$ ipython --no-banner

In [1]: import numpy as np

In [2]: from numpy import linalg as LA

In [3]: np.set_printoptions(precision=4, suppress=True, linewidth=200)

In [4]: E = np.load("dump.npy")

In [5]: E
Out[5]: 
array([[4., 1., 0., 0., 0., 0., 0.],
       [0., 4., 1., 0., 0., 0., 0.],
       [0., 0., 4., 1., 0., 0., 0.],
       [0., 0., 0., 4., 1., 0., 0.],
       [0., 0., 0., 0., 4., 1., 0.],
       [0., 0., 0., 0., 0., 4., 1.],
       [0., 0., 0., 0., 0., 0., 4.]])

In [6]: x0 = np.array([1, 2, -3, -2, 0, -3, 3])

In [7]: rhs = E @ x0

In [8]: rhs
Out[8]: array([  6.,   5., -14.,  -8.,  -3.,  -9.,  12.])

In [9]: LA.solve(E, rhs)
Out[9]: array([ 1.,  2., -3., -2.,  0., -3.,  3.])

In [10]: LA.solve(E, E[:, 5])
Out[10]: array([0., 0., 0., 0., 0., 1., 0.])

In [11]: LA.solve(E, rhs + E[:, 6])
Out[11]: array([ 1.,  2., -3., -2.,  0., -3.,  4.])

In [12]: rng = np.random.default_rng(25)

In [13]: labels = rng.permutation(7)

In [14]: labels
Out[14]: array([3, 2, 1, 5, 6, 0, 4])

In [15]: other = E[labels][:, labels]

In [16]: np.trace(other)
Out[16]: np.float64(28.0)

In [17]: np.sort(np.abs(LA.eigvals(other)))
Out[17]: array([4., 4., 4., 4., 4., 4., 4.])

In [18]: np.allclose(other, E)
Out[18]: False

In [19]: np.prod(np.diag(E)), np.round(LA.det(E), 4)
Out[19]: (np.float64(16384.0), np.float64(16384.0))

In [20]: other = E[0, 0] * E[1:] - np.outer(E[1:, 0], E[0])

In [21]: other
Out[21]: 
array([[ 0., 16.,  4.,  0.,  0.,  0.,  0.],
       [ 0.,  0., 16.,  4.,  0.,  0.,  0.],
       [ 0.,  0.,  0., 16.,  4.,  0.,  0.],
       [ 0.,  0.,  0.,  0., 16.,  4.,  0.],
       [ 0.,  0.,  0.,  0.,  0., 16.,  4.],
       [ 0.,  0.,  0.,  0.,  0.,  0., 16.]])

In [22]: LA.matrix_rank(other), LA.matrix_rank(E)
Out[22]: (np.int64(6), np.int64(7))

In [23]: np.flatnonzero(~other.round(6).any(axis=1))
Out[23]: array([], dtype=int64)

In [24]: other = E / np.sqrt((E ** 2).mean(axis=1, keepdims=True))

In [25]: E - E.mean(axis=1, keepdims=True)
Out[25]: 
array([[ 3.2857,  0.2857, -0.7143, -0.7143, -0.7143, -0.7143, -0.7143],
       [-0.7143,  3.2857,  0.2857, -0.7143, -0.7143, -0.7143, -0.7143],
       [-0.7143, -0.7143,  3.2857,  0.2857, -0.7143, -0.7143, -0.7143],
       [-0.7143, -0.7143, -0.7143,  3.2857,  0.2857, -0.7143, -0.7143],
       [-0.7143, -0.7143, -0.7143, -0.7143,  3.2857,  0.2857, -0.7143],
       [-0.7143, -0.7143, -0.7143, -0.7143, -0.7143,  3.2857,  0.2857],
       [-0.5714, -0.5714, -0.5714, -0.5714, -0.5714, -0.5714,  3.4286]])

In [26]: data = np.load("run15.npy")

In [27]: data
Out[27]: 
array([[4., 1., 0., 0., 0., 0., 0.],
       [0., 4., 1., 0., 0., 0., 0.],
       [0., 0., 4., 1., 0., 0., 0.],
       [0., 0., 0., 4., 1., 0., 0.],
       [0., 0., 0., 0., 4., 1., 0.],
       [0., 0., 0., 0., 0., 4., 1.],
       [0., 0., 0., 0., 0., 0., 4.]])

In [28]: other = E / LA.norm(E, axis=1, keepdims=True)

In [29]: gram = other @ other.T

In [30]: (np.abs(gram) > 0.9).astype(int)
Out[30]: 
array([[1, 0, 0, 0, 0, 0, 0],
       [0, 1, 0, 0, 0, 0, 0],
       [0, 0, 1, 0, 0, 0, 0],
       [0, 0, 0, 1, 0, 0, 0],
       [0, 0, 0, 0, 1, 0, 0],
       [0, 0, 0, 0, 0, 1, 0],
       [0, 0, 0, 0, 0, 0, 1]])

In [31]: np.argwhere(np.triu(np.abs(gram) > 0.95, 1))
Out[31]: array([], shape=(0, 2), dtype=int64)

In [32]: (gram - 2 * np.eye(7)).round(6).argmax(axis=1)
Out[32]: array([1, 0, 1, 2, 3, 6, 5])

In [33]: LA.norm(other, axis=1)
Out[33]: array([1., 1., 1., 1., 1., 1., 1.])

In [34]: gram
Out[34]: 
array([[1.    , 0.2353, 0.    , 0.    , 0.    , 0.    , 0.    ],
       [0.2353, 1.    , 0.2353, 0.    , 0.    , 0.    , 0.    ],
       [0.    , 0.2353, 1.    , 0.2353, 0.    , 0.    , 0.    ],
       [0.    , 0.    , 0.2353, 1.    , 0.2353, 0.    , 0.    ],
       [0.    , 0.    , 0.    , 0.2353, 1.    , 0.2353, 0.    ],
       [0.    , 0.    , 0.    , 0.    , 0.2353, 1.    , 0.2425],
       [0.    , 0.    , 0.    , 0.    , 0.    , 0.2425, 1.    ]])

In [35]: K = np.load("arr.npy")

In [36]: K
Out[36]: 
array([[  2.4444,   0.9509,   2.7641,   4.3831,  -1.8138,   3.9769,  -8.4938, -16.5837],
       [  8.8117,   4.3093,  -7.9016,  10.0026,  -4.3828,  10.3674,   3.734 ,   0.8141],
       [ -3.7579,  -5.5483,  -9.1897,  -5.1695,  -6.0636,   8.7066,   9.3196,   6.6702],
       [-11.165 ,  -5.9943,  -9.7504,  -5.8492,  -4.7324,   4.0752,   6.1364,   5.7853],
       [  8.0671,  -3.8149,   1.3519,  -4.9727,   3.0711, -14.459 ,  -5.6871,  -6.5556],
       [ -0.7664,  -2.3972, -11.7631,  -3.0251,   2.4373,  -9.0398,  10.5633,   6.8485],
       [ 12.4768,  -0.0049,   0.6673,  10.3686, -11.5582,   1.4612,  -0.7451,   0.3094],
       [-10.9548,  -6.6122,  -7.2407,  10.4062,   3.4375,   1.6537,  -7.8038,   0.3247],
       [  0.9167, -14.2566,   1.9782,  -7.8104,   9.4037,  -3.5785,  -2.6301,  -4.7794],
       [  5.6457,  -6.7153,  -3.5758,   3.2307,   3.7122,   3.9524,   9.6749,  13.2967],
       [ -2.737 ,  12.4764,   3.9482,   3.604 ,   7.9007,  -9.0893,   5.879 ,   5.3547],
       [ -0.3028,  15.9859,   5.5822,   4.7242,   0.881 ,   3.5892,   6.0804,  -6.3444],
       [ -5.6926,  -3.2513,  -9.2136,   2.1953,  -4.8249,  13.0592,   7.2749,   4.535 ],
       [ 10.6112,  11.0303,  -4.8755,   0.4855,  -0.947 ,   5.3568,  10.2567,   2.6335],
       [ -5.8561, -13.5527,   3.5068,   5.0834,   3.5309,   5.788 ,   7.3289,   6.6491],
       [  1.3906,  10.5957,   7.5906,   9.158 ,   2.4816,  -6.7235,  -1.1783,   9.5686],
       [ 10.7888,   2.1557,   1.5841,  -8.822 ,  -3.0404,  -6.5671,  -0.0714, -12.093 ],
       [ -7.6985,  -7.1267,  11.9209,  -3.2218,  -3.1413,  -0.1355,  -9.2738,  -6.4471],
       [ -6.2732,   2.9532,   9.0509,  -6.7545,   5.6797,   5.4355,  11.9518,   4.4424],
       [ 16.3584,   1.4149,   5.0411,  -4.0047,  -6.868 ,  -6.1434,   1.9226,  -0.585 ],
       [-12.0461, -12.363 ,   3.5257,  -2.9057,  -2.0342,  -3.5486,   0.0669,   8.0275],
       [  1.3865,  -4.1907,   6.0406,  13.1019,  -4.336 ,  -4.2974,  -4.5876,  10.6795],
       [ 12.7948,  -2.4472,  -8.5901,  -0.6011,   9.5795,   1.6553,   7.06  ,   3.4353],
       [  5.3817,  -1.3755,   6.2536, -12.6465,   3.2727,   3.7182,   8.76  ,  -8.2965],
       [  5.354 ,  -8.6675, -10.1608,  -3.6995,  -4.0937,  10.1714,  -0.6153,  -7.6608],
       [  9.2165,  12.8497,   9.7002,  -3.1531,  -0.5511,  -1.0298,  -0.255 ,  -6.669 ],
       [  8.0579,  -2.5466,  12.8806,   8.2667,   8.3146,  -2.763 ,  -3.7419,   1.889 ],
       [-15.7344,  -2.5809,   3.2285,   1.9788,   2.2749,  10.5322,  -0.5117,   3.8813],
       [ -6.6428,  10.9649,   6.1527,  -6.9544,   6.7515,  -2.1034,  -8.2541,   5.5936],
       [ 10.4903,   7.9137,   3.9243,  -9.6647,   8.0336,  -3.0874,  -6.2413,  -2.344 ],
       [  2.4538,   7.2861,   3.4678,   8.9683,  -3.1746,  -7.3062,   2.5403,  13.3613],
       [ 14.6508,   2.5051,  -8.9452,   5.7299,  -1.5197,  -7.873 ,  -1.3899,  -0.0669],
       [ -9.8604,  -9.5229,  -2.4942,  -2.5254, -11.0068,  -1.5423,   2.6385,  -8.3065],
       [  5.2385,  -4.3244,  -2.1406,   6.1725,  -0.2522,   6.1202, -15.0796,   6.8015],
       [ -9.7727,   2.5795,  -9.6287,   0.0134,   0.5169,   1.6647,  10.3171,  -9.78  ],
       [  9.4721,   4.5723,  -7.342 ,   5.6109,  -8.9268,   1.8537,  -6.1016,   9.1451],
       [  4.0722,  -1.2031, -11.9791,  -0.3302,  -6.7069,  11.3886,  -5.4464,   5.8323],
       [  4.3889,  -7.5311,  -7.9045,   8.1176,   2.9274,  -5.2614,  -5.8605,  11.1824],
       [ -6.3897,  -3.9659,  -0.9093,   6.4805,  -9.0798,  -3.4114,  -8.0741, -11.889 ],
       [-13.1051,   7.9918,   5.8427,  -7.0034,  -2.9091,   4.4623,   4.426 ,  -5.7652],
       [  5.0547, -12.1876,   3.8556,  11.3048,   1.568 ,  -6.271 ,  -0.546 ,  -6.4162]])

In [37]: labels = K[:, 7] > np.median(K[:, 7])

In [38]: r0 = K[labels].mean(axis=0) - K[~labels].mean(axis=0)

In [39]: ((K - K.mean(axis=0)) @ r0 > 0).astype(int)
Out[39]: array([0, 1, 1, 1, 0, 1, 0, 1, 0, 1, 1, 0, 1, 1, 1, 1, 0, 0, 1, 0, 1, 1, 1, 0, 0, 0, 0, 1, 1, 0, 1, 0, 0, 1, 0, 1, 1, 1, 0, 0, 0])

In [40]: np.argsort(-np.abs(r0).round(6), kind="stable")
Out[40]: array([7, 0, 2, 6, 5, 3, 4, 1])

In [41]: r0
Out[41]: array([-3.5173, -0.067 , -3.2319,  1.608 ,  1.286 ,  2.2799,  2.894 , 12.7693])

In [42]: labels.astype(int)
Out[42]: array([0, 0, 1, 1, 0, 1, 0, 0, 0, 1, 1, 0, 1, 1, 1, 1, 0, 0, 1, 0, 1, 1, 1, 0, 0, 0, 0, 1, 1, 0, 1, 0, 0, 1, 0, 1, 1, 1, 0, 0, 0])
